$ python -q
>>> import numpy as np
>>> np.set_printoptions(precision=2, suppress=True, linewidth=140, legacy="1.25")
>>> A = np.load("w.npy")
>>> A
array([[ 3,  1,  3, -3,  1,  0,  3],
       [ 3,  3,  1,  3, -3,  1,  0],
       [ 0,  3,  3,  1,  3, -3,  1],
       [ 1,  0,  3,  3,  1,  3, -3],
       [-3,  1,  0,  3,  3,  1,  3],
       [ 3, -3,  1,  0,  3,  3,  1],
       [ 1,  3, -3,  1,  0,  3,  3]])
>>> T = np.stack([A, -3 * A, A[::-1]])
>>> T.shape
(3, 7, 7)
>>> np.linalg.matrix_rank(T)
array([7, 7, 7])
>>> np.linalg.matrix_rank(T.reshape(3, -1))
2
>>> M = np.tril(np.array([[3, 3, 1, 3, -2, -3, 0, 2],
...     [2, -3, 0, 3, 2, -2, 3, -1],
...     [3, -3, 3, 3, 0, -1, 2, -2],
...     [-2, 2, 3, 1, 2, -2, 3, 1],
...     [2, -3, -2, -3, 0, 2, 0, 3],
...     [2, -3, 2, 3, 1, 0, -3, 2],
...     [2, 2, -2, 0, 0, 0, 3, 2],
...     [0, 2, 2, 2, 3, 0, 3, 2]]), -1) + np.eye(8, dtype=int)
>>> M
array([[ 1,  0,  0,  0,  0,  0,  0,  0],
       [ 2,  1,  0,  0,  0,  0,  0,  0],
       [ 3, -3,  1,  0,  0,  0,  0,  0],
       [-2,  2,  3,  1,  0,  0,  0,  0],
       [ 2, -3, -2, -3,  1,  0,  0,  0],
       [ 2, -3,  2,  3,  1,  1,  0,  0],
       [ 2,  2, -2,  0,  0,  0,  1,  0],
       [ 0,  2,  2,  2,  3,  0,  3,  1]])
>>> B = M / np.linalg.norm(M, axis=1, keepdims=True)
>>> cov = B @ B.T
>>> print((cov - 2 * np.eye(8)).round(6).argmax(axis=1))
[1 0 5 7 2 2 1 3]
>>> round(np.degrees(np.arccos(np.clip(cov[4, 0], -1, 1))), 2)
67.36
>>> (np.abs(cov) > 0.9).astype(int)
array([[1, 0, 0, 0, 0, 0, 0, 0],
       [0, 1, 0, 0, 0, 0, 0, 0],
       [0, 0, 1, 0, 0, 0, 0, 0],
       [0, 0, 0, 1, 0, 0, 0, 0],
       [0, 0, 0, 0, 1, 0, 0, 0],
       [0, 0, 0, 0, 0, 1, 0, 0],
       [0, 0, 0, 0, 0, 0, 1, 0],
       [0, 0, 0, 0, 0, 0, 0, 1]])
>>> J = 5 * np.eye(4) + np.eye(4, k=1)
>>> J
array([[5., 1., 0., 0.],
       [0., 5., 1., 0.],
       [0., 0., 5., 1.],
       [0., 0., 0., 5.]])
>>> x0 = np.array([0, 4, 5, 2])
>>> print(np.einsum("ij,j->i", J, x0))
[ 4. 25. 27. 10.]
>>> J @ np.eye(4)[1]
array([1., 5., 0., 0.])
>>> (J @ x0).argmax()
2
>>> np.linalg.norm(J @ x0) <= np.linalg.norm(J, 2) * np.linalg.norm(x0) + 1e-9
True
>>> np.sign((J @ x0).round(6))
array([1., 1., 1., 1.])
>>> X = np.load("mat.npy")
>>> X
array([[ 0.  , -0.15, -0.02,  0.36, -0.41, -0.56, -0.04, -0.27],
       [-0.2 , -0.29, -0.19, -0.28,  0.43, -0.23, -0.55,  0.22],
       [ 0.04,  0.13, -0.31,  0.27, -0.35,  0.14, -0.2 ,  0.67],
       [ 0.  ,  0.07,  0.32, -0.23,  0.04, -0.07, -0.11, -0.31],
       [ 0.  , -0.37, -0.39,  0.27,  0.02, -0.28,  0.07, -0.18],
       [-0.24,  0.18,  0.46,  0.33,  0.34, -0.48,  0.01,  0.35],
       [ 0.28, -0.2 ,  0.35, -0.34, -0.5 , -0.16, -0.43,  0.12],
       [ 0.2 ,  0.18, -0.49, -0.3 ,  0.13, -0.3 , -0.06, -0.1 ],
       [-0.16,  0.5 , -0.13, -0.41, -0.22, -0.4 ,  0.32,  0.15],
       [-0.75, -0.38, -0.02, -0.25, -0.27,  0.08,  0.21,  0.06],
       [-0.44,  0.48, -0.11,  0.21, -0.13,  0.15, -0.55, -0.36]])
>>> x0 = np.array([1, 0, 1, 0, -2, 3, -2, 3])
>>> y = X @ x0
>>> print(np.round(np.linalg.lstsq(X, y)[0], 2) + 0)
[ 1.  0.  1.  0. -2.  3. -2.  3.]
>>> rng = np.random.default_rng(58)
>>> y = y + 0.1 * rng.normal(size=11)
>>> y
array([-1.65, -0.18,  3.03, -0.78, -2.03, -0.9 ,  2.44, -1.61, -1.29, -0.26,  0.16])
>>> c, *_ = np.linalg.lstsq(X, y)
>>> np.round(np.linalg.norm(y - X @ c), 2)
0.23
>>> c
array([ 1.06, -0.04,  1.07, -0.08, -1.93,  3.04, -1.99,  2.93])
>>> np.round(X.T @ (y - X @ c), 2) + 0
array([0., 0., 0., 0., 0., 0., 0., 0.])
>>> F = np.loadtxt("data.csv", delimiter=",")
>>> F
array([[ -3.,  -3.,  -3.,  -3.,  -3.,  -3.,  -3.,  -3.,  -3.],
       [ -3.,  -6.,  -6.,  -6.,  -6.,  -6.,  -6.,  -6.,  -6.],
       [ -3.,  -6.,  -9.,  -9.,  -9.,  -9.,  -9.,  -9.,  -9.],
       [ -3.,  -6.,  -9., -12., -12., -12., -12., -12., -12.],
       [ -3.,  -6.,  -9., -12., -15., -15., -15., -15., -15.],
       [ -3.,  -6.,  -9., -12., -15., -18., -18., -18., -18.],
       [ -3.,  -6.,  -9., -12., -15., -18., -21., -21., -21.],
       [ -3.,  -6.,  -9., -12., -15., -18., -21., -24., -24.],
       [ -3.,  -6.,  -9., -12., -15., -18., -21., -24., -27.]])
>>> # symmetric, so the eigenvalues are real
>>> ev, V = np.linalg.eigvalsh(F)
Traceback (most recent call last):
  File "<python-input-38>", line 1, in <module>
    ev, V = np.linalg.eigvalsh(F)
    ^^^^^
ValueError: too many values to unpack (expected 2)
>>> ev, V = np.linalg.eigh(F)
>>> np.linalg.svd(F, compute_uv=False)
array([109.98,  12.45,   4.65,   2.51,   1.64,   1.2 ,   0.97,   0.84,   0.77])
>>> ev
array([-109.98,  -12.45,   -4.65,   -2.51,   -1.64,   -1.2 ,   -0.97,   -0.84,   -0.77])
>>> np.linalg.eigvalsh(F @ F)
array([    0.59,     0.7 ,     0.94,     1.45,     2.67,     6.29,    21.6 ,   154.89, 12095.86])
>>> left, sig, VT = np.linalg.svd(M)
>>> sig.round(2) + 0
array([7.83, 6.54, 4.84, 3.13, 2.  , 0.73, 0.26, 0.  ])
>>> B = left[:, :7] @ np.diag(sig[:7]) @ VT[:7]
>>> round(np.abs(M - B).max(), 2)
0.0
>>> round(np.linalg.norm(M - B, 2), 2), round(float(sig[7]), 2)
(0.0, 0.0)
>>> round(float(np.linalg.norm(M - B) / np.linalg.norm(M)), 2)
0.0
>>> data = np.load("arr.npy")
>>> print(data)
[[ 0.99  1.02  0.97]
 [ 0.99  0.97  0.99]
 [ 1.    0.99  1.05]
 [ 0.99  0.99  0.99]
 [ 1.02  0.99  1.  ]
 [ 0.99  1.02  0.99]
 [ 1.01  1.02  1.02]
 [ 0.97  0.99  1.01]
 [ 0.98  1.01  1.06]
 [ 0.98  0.98  1.02]
 [ 1.04  1.02  1.03]
 [ 0.99  1.04  1.01]
 [ 1.    0.97  1.  ]
 [ 1.    1.01  1.  ]
 [ 0.97  0.99  0.98]
 [ 3.    1.01  0.01]
 [ 3.02  0.97  0.01]
 [ 2.95  1.02  0.  ]
 [ 3.01  1.04  0.01]
 [ 3.    1.   -0.01]
 [ 3.01  0.97 -0.03]
 [ 3.02  1.02  0.03]
 [ 3.    0.97 -0.01]
 [ 3.    1.01 -0.02]
 [ 3.02  0.99 -0.03]
 [ 2.99  0.99  0.03]
 [ 2.95  1.    0.02]
 [ 3.    1.01 -0.04]
 [ 3.02  1.01  0.01]
 [ 2.99  1.   -0.01]]
>>> Xs = (data - data.mean(axis=0)) / data.std(axis=0)
>>> np.argwhere(np.abs(Xs) > 2)
array([], shape=(0, 2), dtype=int64)
>>> Xs.std(axis=0)
array([1., 1., 1.])
>>> c = np.linalg.lstsq(np.delete(Xs, 2, axis=1), Xs[:, 2])[0]
>>> round(1 - np.var(Xs[:, 2] - np.delete(Xs, 2, axis=1) @ c), 2)
1.0
>>> np.abs(c).argmax()
0
>>> print(c)
[-1.    0.01]
>>> feats = np.array([[2, 1, 3, 6, 1],
...     [7, 4, 7, 6, 3],
...     [8, 4, 7, 5, 0],
...     [1, 2, 1, 7, 1],
...     [5, 9, 3, 6, 1],
...     [0, 4, 0, 7, 0],
...     [9, 1, 3, 5, 9],
...     [3, 6, 7, 4, 2],
...     [4, 3, 0, 6, 4],
...     [8, 6, 3, 8, 4]])
>>> feats[6] = feats[2]
>>> feats
array([[2, 1, 3, 6, 1],
       [7, 4, 7, 6, 3],
       [8, 4, 7, 5, 0],
       [1, 2, 1, 7, 1],
       [5, 9, 3, 6, 1],
       [0, 4, 0, 7, 0],
       [8, 4, 7, 5, 0],
       [3, 6, 7, 4, 2],
       [4, 3, 0, 6, 4],
       [8, 6, 3, 8, 4]])
>>> feats[10]
Traceback (most recent call last):
  File "<python-input-61>", line 1, in <module>
    feats[10]
    ~~~~~^^^^
IndexError: index 10 is out of bounds for axis 0 with size 10
>>> np.linalg.svd(feats, compute_uv=False)
array([31.59,  9.76,  5.9 ,  5.34,  3.78])
>>> print(np.linalg.matrix_rank(feats))
5
>>> feats - feats[0]
array([[ 0,  0,  0,  0,  0],
       [ 5,  3,  4,  0,  2],
       [ 6,  3,  4, -1, -1],
       [-1,  1, -2,  1,  0],
       [ 3,  8,  0,  0,  0],
       [-2,  3, -3,  1, -1],
       [ 6,  3,  4, -1, -1],
       [ 1,  5,  4, -2,  1],
       [ 2,  2, -3,  0,  3],
       [ 6,  5,  0,  2,  3]])
>>> feats.sum(axis=1)
array([13, 27, 24, 12, 24, 11, 24, 22, 17, 29])
>>> np.zeros(10, 5)
Traceback (most recent call last):
  File "<python-input-66>", line 1, in <module>
    np.zeros(10, 5)
    ~~~~~~~~^^^^^^^
TypeError: Cannot interpret '5' as a data type
>>> print(feats.mean(axis=0))
[4.6 4.3 3.8 6.  1.6]
